$ python -q
>>> import numpy as np
>>> from numpy import linalg as LA
>>> np.set_printoptions(suppress=True, linewidth=140)
>>> f = np.array([7, 7, 9])
>>> rng = np.random.default_rng(879)
>>> data = np.outer(rng.normal(size=31), f) + 0.1 * rng.normal(size=(31, 3))
>>> print(data.round(1))
[[ -0.3  -0.5  -0.7]
 [ 12.8  12.8  16.6]
 [ -6.6  -6.8  -8.6]
 [ -6.4  -6.2  -8.2]
 [ 12.5  12.3  15.9]
 [ -9.2  -9.1 -11.8]
 [  6.    6.1   7.7]
 [ 10.   10.1  13. ]
 [  1.1   1.    1.4]
 [  6.7   6.4   8.3]
 [ 12.9  12.9  16.8]
 [ -4.9  -5.   -6.3]
 [ 11.6  11.5  14.9]
 [ -1.9  -1.9  -2.3]
 [ -9.   -8.9 -11.5]
 [ -7.2  -7.3  -9.5]
 [ -0.9  -1.1  -1.4]
 [  3.8   3.7   4.9]
 [ -4.4  -4.4  -5.7]
 [  9.2   9.3  12.1]
 [  3.9   4.1   5.3]
 [ -2.8  -2.9  -3.7]
 [ -5.5  -5.4  -7. ]
 [  6.9   6.8   8.7]
 [  1.8   2.    2.4]
 [  5.4   5.4   7. ]
 [  4.5   4.5   5.8]
 [-10.7 -10.9 -13.9]
 [ -3.8  -3.8  -4.7]
 [  5.8   5.8   7.5]
 [ -2.4  -2.4  -3. ]]
>>> Z = data[[24, 0]].astype(float)
>>> for _ in range(7):
...     z = LA.norm(data[:, None] - Z, axis=-1).argmin(axis=1)
...     Z = np.array([data[z == j].mean(axis=0) for j in range(2)])
... 
>>> print(z)
[1 0 1 1 0 1 0 0 0 0 0 1 0 1 1 1 1 0 1 0 0 1 1 0 0 0 0 1 1 0 1]
>>> print(Z.round(1))
[[ 7.2  7.2  9.3]
 [-5.1 -5.1 -6.6]]
>>> print(np.abs(Z[1] - Z[0]).argmax())
2
>>> print(np.bincount(z))
[16 15]
>>> q, V = LA.qr(data[:, :2])[0], LA.qr(data[:, 2:])[0]
>>> sigma = LA.svd(q.T @ V, compute_uv=False)
>>> print(sigma.round(1))
[1.]
>>> print((sigma > 0.9).sum())
1
>>> Ac = data - data.mean(axis=0)
>>> left, sigma, VT = LA.svd(Ac, full_matrices=False)
>>> print(np.round(sigma ** 2 / (sigma ** 2).sum(), 1) + 0)
[1. 0. 0.]
>>> print((np.sign(left[:, 0]) == np.sign(left[0, 0])).astype(int))
[1 0 1 1 0 1 0 0 1 0 0 1 0 1 1 1 1 0 1 0 0 1 1 0 0 0 0 1 1 0 1]
>>> hat = data @ LA.solve(data.T @ data, data.T)
>>> print(np.round(np.diag(hat), 1) + 0)
[0.1 0.1 0.1 0.1 0.2 0.1 0.2 0.1 0.1 0.2 0.2 0.2 0.1 0.1 0.1 0.1 0.1 0.1 0.  0.1 0.1 0.  0.  0.1 0.1 0.  0.  0.1 0.1 0.  0. ]
>>> z = rng.integers(0, 2, 13)
>>> W0 = (z[:, None] == z) * -1 + np.eye(13)
>>> print(W0)
[[ 0.  0. -1.  0.  0. -1. -1.  0.  0. -1.  0. -1. -1.]
 [ 0.  0.  0. -1. -1.  0.  0. -1. -1.  0. -1.  0.  0.]
 [-1.  0.  0.  0.  0. -1. -1.  0.  0. -1.  0. -1. -1.]
 [ 0. -1.  0.  0. -1.  0.  0. -1. -1.  0. -1.  0.  0.]
 [ 0. -1.  0. -1.  0.  0.  0. -1. -1.  0. -1.  0.  0.]
 [-1.  0. -1.  0.  0.  0. -1.  0.  0. -1.  0. -1. -1.]
 [-1.  0. -1.  0.  0. -1.  0.  0.  0. -1.  0. -1. -1.]
 [ 0. -1.  0. -1. -1.  0.  0.  0. -1.  0. -1.  0.  0.]
 [ 0. -1.  0. -1. -1.  0.  0. -1.  0.  0. -1.  0.  0.]
 [-1.  0. -1.  0.  0. -1. -1.  0.  0.  0.  0. -1. -1.]
 [ 0. -1.  0. -1. -1.  0.  0. -1. -1.  0.  0.  0.  0.]
 [-1.  0. -1.  0.  0. -1. -1.  0.  0. -1.  0.  0. -1.]
 [-1.  0. -1.  0.  0. -1. -1.  0.  0. -1.  0. -1.  0.]]
>>> # equal to its transpose
>>> left, sigma, VT = LA.svd(W0, full_matrices=False)
>>> print(np.abs(left[:, 0]).round(6).argmax())
0
>>> print(np.round(sigma / sigma[0], 1))
[1.  0.8 0.2 0.2 0.2 0.2 0.2 0.2 0.2 0.2 0.2 0.2 0.2]
>>> print(left.shape, sigma.shape, VT.shape)
(13, 13) (13,) (13, 13)
